In [1]: import numpy as np

In [2]: import numpy.linalg as la

In [3]: np.set_printoptions(precision=1, suppress=True, linewidth=160)

In [4]: Q, _ = la.qr(np.array([[-0.1, -0.2, 0.9], [0.6, -1.6, 2.6], [-0.5, 0.9, 1.6]]))

In [5]: w = np.array([4, 2, -4])

In [6]: E = Q @ np.diag(w) @ Q.T

In [7]: E
Out[7]: 
array([[-0.2,  1.4,  2.6],
       [ 1.4,  2. , -2.7],
       [ 2.6, -2.7,  0.2]])

In [8]: # equal to its transpose

In [9]: w, evecs = la.eig(E)

In [10]: np.sort(la.eigvals(E @ E))
Out[10]: array([ 4., 16., 16.])

In [11]: w
Out[11]: array([-4.,  2.,  4.])

In [12]: w, evecs = la.eigh(E)

In [13]: vec = np.array([-3, 1, 1])

In [14]: evecs * np.maximum(w, 0) @ evecs.T
Out[14]: 
array([[ 1.3,  0.3,  1. ],
       [ 0.3,  2.8, -1.6],
       [ 1. , -1.6,  1.9]])

In [15]: np.round(la.eigvalsh(E).min(), 1)
Out[15]: np.float64(-4.0)

In [16]: np.all(la.eigvalsh(E) > 0)
Out[16]: np.False_

In [17]: J = np.loadtxt("block0.csv", delimiter=",")

In [18]: J
Out[18]: 
array([[-7.,  2.,  2., -2.,  3.],
       [ 0., -2.,  2.,  2.,  3.],
       [ 1.,  2., 22.,  0.,  2.],
       [ 1.,  3., -3.,  5., -3.],
       [ 2.,  0., -2.,  1., 24.]])

In [19]: out = J[0, 0] * J[1:] - np.outer(J[1:, 0], J[0])

In [20]: out
Out[20]: 
array([[   0.,   14.,  -14.,  -14.,  -21.],
       [   0.,  -16., -156.,    2.,  -17.],
       [   0.,  -23.,   19.,  -33.,   18.],
       [   0.,   -4.,   10.,   -3., -174.]])

In [21]: np.flatnonzero(~out.round(6).any(axis=1))
Out[21]: array([], dtype=int64)

In [22]: la.matrix_rank(out), la.matrix_rank(J)
Out[22]: (np.int64(4), np.int64(5))

In [23]: def softmax(z):
    ...:     e = np.exp(z - z.max(axis=-1, keepdims=True))
    ...:     return e / e.sum(axis=-1, keepdims=True)
    ...: 

In [24]: softmax(J).sum(axis=1)
Out[24]: array([1., 1., 1., 1., 1.])

In [25]: np.round(softmax(J[4] + -1), 1) + 0
Out[25]: array([0., 0., 0., 0., 1.])

In [26]: np.round(softmax(J[4]), 1) + 0
Out[26]: array([0., 0., 0., 0., 1.])

In [27]: np.round(softmax(10 * J[4]), 1) + 0
Out[27]: array([0., 0., 0., 0., 1.])

In [28]: scores = J @ J.T / np.sqrt(5)

In [29]: np.round(softmax(scores), 1) + 0
Out[29]: 
array([[1., 0., 0., 0., 0.],
       [0., 0., 0., 0., 1.],
       [0., 0., 1., 0., 0.],
       [0., 0., 0., 1., 0.],
       [0., 0., 0., 0., 1.]])

In [30]: np.round(softmax(scores)[4] @ J, 1) + 0
Out[30]: array([ 2.,  0., -2.,  1., 24.])

In [31]: W0 = np.loadtxt("test8.csv", delimiter=",")

In [32]: W0
Out[32]: 
array([[ 5.,  5.,  5.,  5.,  5.,  5.,  5.,  5.,  5.,  5.,  5.],
       [ 5., 10., 10., 10., 10., 10., 10., 10., 10., 10., 10.],
       [ 5., 10., 15., 15., 15., 15., 15., 15., 15., 15., 15.],
       [ 5., 10., 15., 20., 20., 20., 20., 20., 20., 20., 20.],
       [ 5., 10., 15., 20., 25., 25., 25., 25., 25., 25., 25.],
       [ 5., 10., 15., 20., 25., 30., 30., 30., 30., 30., 30.],
       [ 5., 10., 15., 20., 25., 30., 35., 35., 35., 35., 35.],
       [ 5., 10., 15., 20., 25., 30., 35., 40., 40., 40., 40.],
       [ 5., 10., 15., 20., 25., 30., 35., 40., 45., 45., 45.],
       [ 5., 10., 15., 20., 25., 30., 35., 40., 45., 50., 50.],
       [ 5., 10., 15., 20., 25., 30., 35., 40., 45., 50., 55.]])

In [33]: # symmetric, so the eigenvalues are real

In [34]: w, evecs = la.eigh(W0)

In [35]: vec = np.array([1, 3, -3, 1, 0, 2, -3, 2, -2, -3, 2])

In [36]: la.eigvalsh(W0[1:, 1:])
Out[36]: array([  1.3,   1.4,   1.6,   1.9,   2.4,   3.4,   5.5,  10.6,  29.5, 267.6])

In [37]: evecs * np.maximum(w, 0) @ evecs.T
Out[37]: 
array([[ 5.,  5.,  5.,  5.,  5.,  5.,  5.,  5.,  5.,  5.,  5.],
       [ 5., 10., 10., 10., 10., 10., 10., 10., 10., 10., 10.],
       [ 5., 10., 15., 15., 15., 15., 15., 15., 15., 15., 15.],
       [ 5., 10., 15., 20., 20., 20., 20., 20., 20., 20., 20.],
       [ 5., 10., 15., 20., 25., 25., 25., 25., 25., 25., 25.],
       [ 5., 10., 15., 20., 25., 30., 30., 30., 30., 30., 30.],
       [ 5., 10., 15., 20., 25., 30., 35., 35., 35., 35., 35.],
       [ 5., 10., 15., 20., 25., 30., 35., 40., 40., 40., 40.],
       [ 5., 10., 15., 20., 25., 30., 35., 40., 45., 45., 45.],
       [ 5., 10., 15., 20., 25., 30., 35., 40., 45., 50., 50.],
       [ 5., 10., 15., 20., 25., 30., 35., 40., 45., 50., 55.]])

In [38]: vec @ W0 @ vec
Out[38]: np.float64(285.0)

In [39]: np.round(vec @ W0 @ vec / (vec @ vec), 1), round(w[0], 1), np.round(w[-1], 1)
Out[39]: (np.float64(5.3), np.float64(1.3), np.float64(268.4))

In [40]: np.abs(W0).sum(axis=1).max(), round(float(np.abs(w).max()), 1)
Out[40]: (np.float64(330.0), 268.4)

In [41]: np.round(softmax(W0[3]), 1) + 0
Out[41]: array([0. , 0. , 0. , 0.1, 0.1, 0.1, 0.1, 0.1, 0.1, 0.1, 0.1])

In [42]: softmax(W0).sum(axis=1)
Out[42]: array([1., 1., 1., 1., 1., 1., 1., 1., 1., 1., 1.])

In [43]: scores = W0 @ W0.T / np.sqrt(11)

In [44]: np.round(softmax(scores + np.triu(np.full(scores.shape, -np.inf), 1)), 1) + 0
Out[44]: 
array([[1., 0., 0., 0., 0., 0., 0., 0., 0., 0., 0.],
       [0., 1., 0., 0., 0., 0., 0., 0., 0., 0., 0.],
       [0., 0., 1., 0., 0., 0., 0., 0., 0., 0., 0.],
       [0., 0., 0., 1., 0., 0., 0., 0., 0., 0., 0.],
       [0., 0., 0., 0., 1., 0., 0., 0., 0., 0., 0.],
       [0., 0., 0., 0., 0., 1., 0., 0., 0., 0., 0.],
       [0., 0., 0., 0., 0., 0., 1., 0., 0., 0., 0.],
       [0., 0., 0., 0., 0., 0., 0., 1., 0., 0., 0.],
       [0., 0., 0., 0., 0., 0., 0., 0., 1., 0., 0.],
       [0., 0., 0., 0., 0., 0., 0., 0., 0., 1., 0.],
       [0., 0., 0., 0., 0., 0., 0., 0., 0., 0., 1.]])

In [45]: softmax(scores).round(6).argmax(axis=1)
Out[45]: array([10, 10, 10, 10, 10, 10, 10, 10, 10, 10, 10])

In [46]: rng = np.random.default_rng(39334)

In [47]: z = rng.permutation(11)

In [48]: out = W0[:, z] * rng.choice([-1, 1], 11)

In [49]: out
Out[49]: 
array([[  5.,  -5.,   5.,   5.,   5.,  -5.,  -5.,   5.,  -5.,   5.,   5.],
       [  5., -10.,  10.,  10.,  10., -10., -10.,  10., -10.,  10.,  10.],
       [  5., -15.,  15.,  15.,  15., -10., -15.,  15., -15.,  15.,  15.],
       [  5., -15.,  20.,  20.,  20., -10., -20.,  20., -20.,  20.,  20.],
       [  5., -15.,  25.,  25.,  20., -10., -25.,  25., -25.,  25.,  25.],
       [  5., -15.,  30.,  30.,  20., -10., -30.,  30., -30.,  30.,  25.],
       [  5., -15.,  35.,  35.,  20., -10., -35.,  30., -35.,  35.,  25.],
       [  5., -15.,  40.,  40.,  20., -10., -35.,  30., -40.,  40.,  25.],
       [  5., -15.,  40.,  45.,  20., -10., -35.,  30., -45.,  45.,  25.],
       [  5., -15.,  40.,  50.,  20., -10., -35.,  30., -50.,  45.,  25.],
       [  5., -15.,  40.,  50.,  20., -10., -35.,  30., -55.,  45.,  25.]])

In [50]: left, _, vt = la.svd(W0.T @ out)

In [51]: np.round(left @ vt, 1) + 0
Out[51]: 
array([[ 1.,  0.,  0.,  0.,  0.,  0.,  0.,  0.,  0.,  0.,  0.],
       [ 0.,  0.,  0.,  0.,  0., -1.,  0.,  0.,  0.,  0.,  0.],
       [ 0., -1.,  0.,  0.,  0.,  0.,  0.,  0.,  0.,  0.,  0.],
       [ 0.,  0.,  0.,  0.,  1.,  0.,  0.,  0.,  0.,  0.,  0.],
       [ 0.,  0.,  0.,  0.,  0.,  0.,  0.,  0.,  0.,  0.,  1.],
       [ 0.,  0.,  0.,  0.,  0.,  0.,  0.,  1.,  0.,  0.,  0.],
       [ 0.,  0.,  0.,  0.,  0.,  0., -1.,  0.,  0.,  0.,  0.],
       [ 0.,  0.,  1.,  0.,  0.,  0.,  0.,  0.,  0.,  0.,  0.],
       [ 0.,  0.,  0.,  0.,  0.,  0.,  0.,  0.,  0.,  1.,  0.],
       [ 0.,  0.,  0.,  1.,  0.,  0.,  0.,  0.,  0.,  0.,  0.],
       [ 0.,  0.,  0.,  0.,  0.,  0.,  0.,  0., -1.,  0.,  0.]])

In [52]: z
Out[52]: array([ 0,  2,  7,  9,  3,  1,  6,  5, 10,  8,  4])

In [53]: np.round(la.lstsq(W0, out)[0], 1) + 0
Out[53]: 
array([[ 1.,  0.,  0.,  0.,  0.,  0.,  0.,  0.,  0.,  0.,  0.],
       [ 0.,  0.,  0.,  0.,  0., -1.,  0.,  0.,  0.,  0.,  0.],
       [ 0., -1.,  0.,  0.,  0.,  0.,  0.,  0.,  0.,  0.,  0.],
       [ 0.,  0.,  0.,  0.,  1.,  0.,  0.,  0.,  0.,  0.,  0.],
       [ 0.,  0.,  0.,  0.,  0.,  0.,  0.,  0.,  0.,  0.,  1.],
       [ 0.,  0.,  0.,  0.,  0.,  0.,  0.,  1.,  0.,  0.,  0.],
       [ 0.,  0.,  0.,  0.,  0.,  0., -1.,  0.,  0.,  0.,  0.],
       [ 0.,  0.,  1.,  0.,  0.,  0.,  0.,  0.,  0.,  0.,  0.],
       [ 0.,  0.,  0.,  0.,  0.,  0.,  0.,  0.,  0.,  1.,  0.],
       [ 0.,  0.,  0.,  1.,  0.,  0.,  0.,  0.,  0.,  0.,  0.],
       [ 0.,  0.,  0.,  0.,  0.,  0.,  0.,  0., -1.,  0.,  0.]])

In [54]: w, evecs = la.eigh(W0)

In [55]: np.abs(evecs[:, -1]).round(6).argmax()
Out[55]: np.int64(10)

In [56]: la.eigvalsh(W0 + 4 * np.eye(11))
Out[56]: array([  5.3,   5.3,   5.5,   5.7,   6.1,   6.7,   7.8,   9.9,  15.1,  34.2, 272.4])

In [57]: round(float(w.sum()), 1), np.trace(W0)
Out[57]: (330.0, np.float64(330.0))

In [58]: evecs @ np.diag(w) @ evecs.T
Out[58]: 
array([[ 5.,  5.,  5.,  5.,  5.,  5.,  5.,  5.,  5.,  5.,  5.],
       [ 5., 10., 10., 10., 10., 10., 10., 10., 10., 10., 10.],
       [ 5., 10., 15., 15., 15., 15., 15., 15., 15., 15., 15.],
       [ 5., 10., 15., 20., 20., 20., 20., 20., 20., 20., 20.],
       [ 5., 10., 15., 20., 25., 25., 25., 25., 25., 25., 25.],
       [ 5., 10., 15., 20., 25., 30., 30., 30., 30., 30., 30.],
       [ 5., 10., 15., 20., 25., 30., 35., 35., 35., 35., 35.],
       [ 5., 10., 15., 20., 25., 30., 35., 40., 40., 40., 40.],
       [ 5., 10., 15., 20., 25., 30., 35., 40., 45., 45., 45.],
       [ 5., 10., 15., 20., 25., 30., 35., 40., 45., 50., 50.],
       [ 5., 10., 15., 20., 25., 30., 35., 40., 45., 50., 55.]])

In [59]: la.eigvalsh(W0 @ W0)
Out[59]: array([    1.6,     1.8,     2.2,     2.9,     4.3,     7.2,    14.1,    34.9,   124.2,   911.9, 72044.8])

In [60]: (w > 1e-8).sum(), (w < -1e-8).sum()
Out[60]: (np.int64(11), np.int64(0))

In [61]: np.round(evecs.T @ W0 @ evecs, 1) + 0
Out[61]: 
array([[  1.3,   0. ,   0. ,   0. ,   0. ,   0. ,   0. ,   0. ,   0. ,   0. ,   0. ],
       [  0. ,   1.3,   0. ,   0. ,   0. ,   0. ,   0. ,   0. ,   0. ,   0. ,   0. ],
       [  0. ,   0. ,   1.5,   0. ,   0. ,   0. ,   0. ,   0. ,   0. ,   0. ,   0. ],
       [  0. ,   0. ,   0. ,   1.7,   0. ,   0. ,   0. ,   0. ,   0. ,   0. ,   0. ],
       [  0. ,   0. ,   0. ,   0. ,   2.1,   0. ,   0. ,   0. ,   0. ,   0. ,   0. ],
       [  0. ,   0. ,   0. ,   0. ,   0. ,   2.7,   0. ,   0. ,   0. ,   0. ,   0. ],
       [  0. ,   0. ,   0. ,   0. ,   0. ,   0. ,   3.8,   0. ,   0. ,   0. ,   0. ],
       [  0. ,   0. ,   0. ,   0. ,   0. ,   0. ,   0. ,   5.9,   0. ,   0. ,   0. ],
       [  0. ,   0. ,   0. ,   0. ,   0. ,   0. ,   0. ,   0. ,  11.1,   0. ,   0. ],
       [  0. ,   0. ,   0. ,   0. ,   0. ,   0. ,   0. ,   0. ,   0. ,  30.2,   0. ],
       [  0. ,   0. ,   0. ,   0. ,   0. ,   0. ,   0. ,   0. ,   0. ,   0. , 268.4]])

In [62]: la.svd(W0, compute_uv=False)
Out[62]: array([268.4,  30.2,  11.1,   5.9,   3.8,   2.7,   2.1,   1.7,   1.5,   1.3,   1.3])

In [63]: np.round(evecs.T @ evecs, 1) + 0
Out[63]: 
array([[1., 0., 0., 0., 0., 0., 0., 0., 0., 0., 0.],
       [0., 1., 0., 0., 0., 0., 0., 0., 0., 0., 0.],
       [0., 0., 1., 0., 0., 0., 0., 0., 0., 0., 0.],
       [0., 0., 0., 1., 0., 0., 0., 0., 0., 0., 0.],
       [0., 0., 0., 0., 1., 0., 0., 0., 0., 0., 0.],
       [0., 0., 0., 0., 0., 1., 0., 0., 0., 0., 0.],
       [0., 0., 0., 0., 0., 0., 1., 0., 0., 0., 0.],
       [0., 0., 0., 0., 0., 0., 0., 1., 0., 0., 0.],
       [0., 0., 0., 0., 0., 0., 0., 0., 1., 0., 0.],
       [0., 0., 0., 0., 0., 0., 0., 0., 0., 1., 0.],
       [0., 0., 0., 0., 0., 0., 0., 0., 0., 0., 1.]])

In [64]: np.abs(evecs[:, -1])
Out[64]: array([0.1, 0.1, 0.2, 0.2, 0.3, 0.3, 0.3, 0.4, 0.4, 0.4, 0.4])
